$ python -q
>>> import numpy as np
>>> np.set_printoptions(precision=2, suppress=True, linewidth=120)
>>> X = np.load("arr.npy")
>>> print(X)
[[0 1 1]
 [1 0 1]
 [1 1 0]]
>>> rng = np.random.default_rng(5364)
>>> lab = rng.permutation(3)
>>> print(lab)
[2 1 0]
>>> out = X[lab][:, lab]
>>> print(np.diag(out))
[0 0 0]
>>> ev, V = np.linalg.eigh(X)
>>> print(np.linalg.eigvalsh(X @ X))
[1. 1. 4.]
>>> print(ev)
[-1. -1.  2.]
>>> print(ev.sum(), np.trace(X))
0.0 0
>>> print(np.round(V.T @ V, 2) + 0)
[[1. 0. 0.]
 [0. 1. 0.]
 [0. 0. 1.]]
>>> print(np.abs(V[:, -1]).round(6).argmax())
0
>>> print(np.diff(X, axis=0))
[[ 1 -1  0]
 [ 0  1 -1]]
>>> print(round(np.linalg.norm(X), 2))
2.45
>>> print(X.sum(axis=0))
[2 2 2]
>>> print(X.mean(axis=0))
[0.67 0.67 0.67]
>>> print(X.shape)
(3, 3)
>>> print(np.linalg.matrix_rank(X))
3
>>> print(np.count_nonzero(X))
6
>>> print(X - X[0])
[[ 0  0  0]
 [ 1 -1  0]
 [ 1  0 -1]]
>>> W0 = -3 * np.eye(6) + np.eye(6, k=1)
>>> print(W0)
[[-3.  1.  0.  0.  0.  0.]
 [ 0. -3.  1.  0.  0.  0.]
 [ 0.  0. -3.  1.  0.  0.]
 [ 0.  0.  0. -3.  1.  0.]
 [ 0.  0.  0.  0. -3.  1.]
 [ 0.  0.  0.  0.  0. -3.]]
>>> print(np.all(np.linalg.eigvalsh(X) > 0))
False
>>> print([round(float(np.linalg.det(X[:i, :i])), 2) + 0 for i in range(1, 4)])
[0.0, -1.0, 2.0]
>>> W2 = np.array([[-1, 0, 0], [2, 2, -2]])
>>> feats = np.repeat(W2, 17 // 2, axis=0)
>>> feats = feats + 0.1 * rng.normal(size=feats.shape)
>>> print(feats)
[[-1.02 -0.08 -0.19]
 [-1.   -0.09  0.12]
 [-0.78  0.12  0.03]
 [-0.7   0.01 -0.07]
 [-1.01  0.11 -0.18]
 [-1.03  0.05 -0.01]
 [-0.89 -0.16 -0.02]
 [-0.96  0.01 -0.01]
 [ 1.98  2.03 -2.  ]
 [ 1.98  1.97 -2.06]
 [ 1.89  1.99 -2.08]
 [ 2.21  1.86 -1.95]
 [ 2.06  1.92 -1.94]
 [ 2.06  1.97 -2.19]
 [ 2.05  2.1  -1.91]
 [ 2.15  2.03 -2.08]]
>>> out = np.c_[feats[:, :1] @ np.array([[-7]]), np.array([3, 1, -3, -1, 1, -2, -3, 0, 2, 1, -2, -2, 1, 3, -2, 2])]
>>> print(out)
[[  7.14   3.  ]
 [  7.01   1.  ]
 [  5.48  -3.  ]
 [  4.89  -1.  ]
 [  7.06   1.  ]
 [  7.24  -2.  ]
 [  6.24  -3.  ]
 [  6.69   0.  ]
 [-13.87   2.  ]
 [-13.83   1.  ]
 [-13.22  -2.  ]
 [-15.45  -2.  ]
 [-14.39   1.  ]
 [-14.41   3.  ]
 [-14.38  -2.  ]
 [-15.02   2.  ]]
>>> print(np.linalg.matrix_rank(np.c_[feats, out]))
4
>>> print(np.linalg.norm(np.linalg.qr(feats)[0].T @ out, axis=0) ** 2 / ((out ** 2).sum(axis=0) + 1e-12))
[1.  0.2]
>>> U, sig, Vh = np.linalg.svd(out, full_matrices=False)
>>> print(np.cumsum(sig ** 2) / np.sum(sig ** 2))
[0.97 1.  ]
>>> print(np.allclose(U * sig @ Vh, out))
True
>>> print(np.round(Vh @ Vh.T, 2) + 0)
[[1. 0.]
 [0. 1.]]
>>> print(sig)
[44.57  7.94]
>>> print(np.round(U.T @ U, 2) + 0)
[[1. 0.]
 [0. 1.]]
>>> F = np.array([[2.02, 2.0, 1.0, 0.0, 0.0],
...     [0.0, 1.02, 1.0, 2.0, 2.0],
...     [0.0, 1.0, 0.02, 2.0, 0.0],
...     [0.0, 2.0, 1.0, 1.02, 0.0],
...     [2.0, 2.0, 1.0, 0.0, 0.02]])
>>> lab = rng.permutation(5)
>>> print(lab)
[3 0 4 1 2]
>>> out = F[lab][:, lab]
>>> print(out)
[[1.02 0.   0.   2.   1.  ]
 [0.   2.02 0.   2.   1.  ]
 [0.   2.   0.02 2.   1.  ]
 [2.   0.   2.   1.02 1.  ]
 [2.   0.   0.   1.   0.02]]
>>> print(np.sort(np.abs(np.linalg.eigvals(out))))
[0.02 0.6  1.64 1.68 4.72]
>>> w1 = np.array([[0, 1, 0, -2, 0, 2], [2, -3, 2, 3, 3, 3], [-3, -2, 1, -1, 2, 1]])
>>> b = np.array([9, -4, -3, -4, -3, 6])
>>> act = np.maximum(X @ w1 + b, 0)
>>> print((act > 0).astype(int))
[[1 0 0 0 1 1]
 [1 0 0 0 0 1]
 [1 0 0 0 0 1]]
>>> print(np.linalg.matrix_rank(act))
3
>>> W2 = np.array([[8, 7, 5],
...     [0, -6, -4],
...     [2, 7, 8],
...     [7, -1, -1],
...     [-1, -7, -6],
...     [6, -2, 2]])
>>> print(w1 @ W2)
[[ -2  -8   2]
 [ 56  16  23]
 [-25 -17  -8]]
>>> data = np.load("m.npy")
>>> print(data)
[[ 2.99 -0.01]
 [ 1.    0.  ]
 [ 1.96  0.07]
 [ 0.09  0.  ]]
>>> vec = np.array([5, 2])
>>> target = data @ vec
>>> b, lr = np.zeros(2), 1 / np.linalg.norm(data, 2) ** 2
>>> for i in range(200):
...     b -= lr * data.T @ (data @ b - target)
...     if i % 50 == 0: print(i, round(np.linalg.norm(data @ b - target), 2))
... 
0 0.13
50 0.12
100 0.12
150 0.12
>>> print(round(np.linalg.cond(data), 2))
57.54
>>> print(b)
[5.01 0.15]
>>> U, sig, Vh = np.linalg.svd(data, full_matrices=False)
>>> print(round(np.sqrt((sig ** 2).sum()), 2), np.round(np.linalg.norm(data), 2))
3.71 3.71
>>> print(np.allclose(U * sig @ Vh, data))
True
>>> print(np.round(Vh @ Vh.T, 2) + 0)
[[1. 0.]
 [0. 1.]]
>>> print(np.cumsum(sig ** 2) / np.sum(sig ** 2))
[1. 1.]
>>> print(U.shape, sig.shape, Vh.shape)
(4, 2) (2,) (2, 2)
>>> print(np.round(U.T @ U, 2) + 0)
[[1. 0.]
 [0. 1.]]
>>> print(np.round(U.T @ data @ Vh.T, 2) + 0)
[[3.71 0.  ]
 [0.   0.06]]
>>> hat = data @ np.linalg.solve(data.T @ data, data.T)
>>> print(np.round((np.eye(4) - hat) @ data, 2) + 0)
[[0. 0.]
 [0. 0.]
 [0. 0.]
 [0. 0.]]
>>> print(np.round(hat @ data[:, 1], 2) + 0)
[-0.01  0.    0.07  0.  ]
>>> print(np.round(np.diag(hat), 2) + 0)
[0.91 0.09 1.   0.  ]
>>> print(np.linalg.matrix_rank(np.eye(4) - hat))
2
>>> K = np.load("case16.npy")
>>> print(K)
[[-0.6  -0.1  -1.   -0.3 ]
 [-0.5  -0.1   0.9  -0.7 ]
 [-0.8   0.5   0.3   1.  ]
 [ 0.6   0.8  -1.8  -0.8 ]
 [-0.77  0.52  0.3   1.01]]
>>> vec = np.array([3, 0, 1, 1])
>>> target = K @ vec
>>> print(np.round(np.linalg.pinv(K) @ K, 2) + 0)
[[1. 0. 0. 0.]
 [0. 1. 0. 0.]
 [0. 0. 1. 0.]
 [0. 0. 0. 1.]]
>>> print(np.round(np.linalg.solve(K.T @ K, K.T @ target), 2) + 0)
[3. 0. 1. 1.]
>>> print(target)
[-3.1 -1.3 -1.1 -0.8 -1. ]
>>> print(np.round(np.linalg.lstsq(K, target)[0], 2) + 0)
[3. 0. 1. 1.]
>>> target = target + 0.3 * rng.normal(size=5)
>>> print(target)
[-3.34 -1.01 -1.04 -0.65 -0.75]
>>> b, *_ = np.linalg.lstsq(K, target)
>>> print(np.round(K.T @ (target - K @ b), 2) + 0)
[0. 0. 0. 0.]
>>> print(b.round())
[3. 1. 1. 1.]
>>> print(np.round(np.linalg.norm(target - K @ b), 2))
0.13
>>> print([round(float(np.linalg.norm(np.linalg.solve(K.T @ K + lam * np.eye(4), K.T @ target))), 2) for lam in (0, 1, 10, 100)])
[3.4, 1.82, 0.4, 0.05]
>>> print(b)
[3.01 0.54 1.24 0.82]
